% ipython --no-banner

In [1]: import numpy as np

In [2]: np.set_printoptions(suppress=True, linewidth=100)

In [3]: tidy = lambda a: np.round(a, 3) + 0

In [4]: m1 = np.abs(np.array([[7, 3, 4], [1, 4, 4], [7, 2, 7]])) + np.eye(3)

In [5]: m1 = m1 / m1.sum(axis=1, keepdims=True)

In [6]: tidy(m1)
Out[6]: 
array([[0.533, 0.2  , 0.267],
       [0.1  , 0.5  , 0.4  ],
       [0.412, 0.118, 0.471]])

In [7]: P = np.triu(np.array([[-5, 1, 0], [-3, 4, 3], [2, 2, 5]]), 1) + np.eye(3)

In [8]: B = P @ m1 @ np.linalg.inv(P)

In [9]: tidy(np.linalg.det(B))
Out[9]: np.float64(0.072)

In [10]: tidy(np.trace(B)), tidy(np.trace(m1))
Out[10]: (np.float64(1.504), np.float64(1.504))

In [11]: np.linalg.matrix_rank(B)
Out[11]: np.int64(3)

In [12]: tidy(np.linalg.eigvals(m1))
Out[12]: array([1.   +0.j   , 0.252+0.093j, 0.252-0.093j])

In [13]: tidy(np.linalg.det(m1.T))
Out[13]: np.float64(0.072)

In [14]: tidy(np.einsum("ii->", m1))
Out[14]: np.float64(1.504)

In [15]: tidy(np.poly(m1))
Out[15]: array([ 1.   , -1.504,  0.576, -0.072])

In [16]: tidy(np.kron(np.eye(2, dtype=int), m1))
Out[16]: 
array([[0.533, 0.2  , 0.267, 0.   , 0.   , 0.   ],
       [0.1  , 0.5  , 0.4  , 0.   , 0.   , 0.   ],
       [0.412, 0.118, 0.471, 0.   , 0.   , 0.   ],
       [0.   , 0.   , 0.   , 0.533, 0.2  , 0.267],
       [0.   , 0.   , 0.   , 0.1  , 0.5  , 0.4  ],
       [0.   , 0.   , 0.   , 0.412, 0.118, 0.471]])

In [17]: rng = np.random.default_rng(5637)

In [18]: z = rng.permutation(3)

In [19]: B = m1[:, z] * rng.choice([-1, 1], 3)

In [20]: tidy(B)
Out[20]: 
array([[0.267, 0.533, 0.2  ],
       [0.4  , 0.1  , 0.5  ],
       [0.471, 0.412, 0.118]])

In [21]: left, _, vt = np.linalg.svd(m1.T @ B)

In [22]: tidy(left @ vt)
Out[22]: 
array([[0., 1., 0.],
       [0., 0., 1.],
       [1., 0., 0.]])

In [23]: tidy(np.linalg.matrix_power(m1, 2))
Out[23]: 
array([[0.414, 0.238, 0.348],
       [0.268, 0.317, 0.415],
       [0.425, 0.197, 0.378]])

In [24]: tidy(np.sort(np.abs(np.linalg.eigvals(m1)))[::-1])
Out[24]: array([1.   , 0.269, 0.269])

In [25]: m1 @ np.ones(3)
Out[25]: array([1., 1., 1.])

In [26]: tidy(np.linalg.matrix_power(m1, 100))
Out[26]: 
array([[0.383, 0.242, 0.375],
       [0.383, 0.242, 0.375],
       [0.383, 0.242, 0.375]])

In [27]: pr = np.eye(3)[0]

In [28]: for _ in range(3):
    ...:     pr = pr @ m1
    ...:     print(pr.round(3))
    ...: 
[0.533 0.2   0.267]
[0.414 0.238 0.348]
[0.388 0.243 0.369]
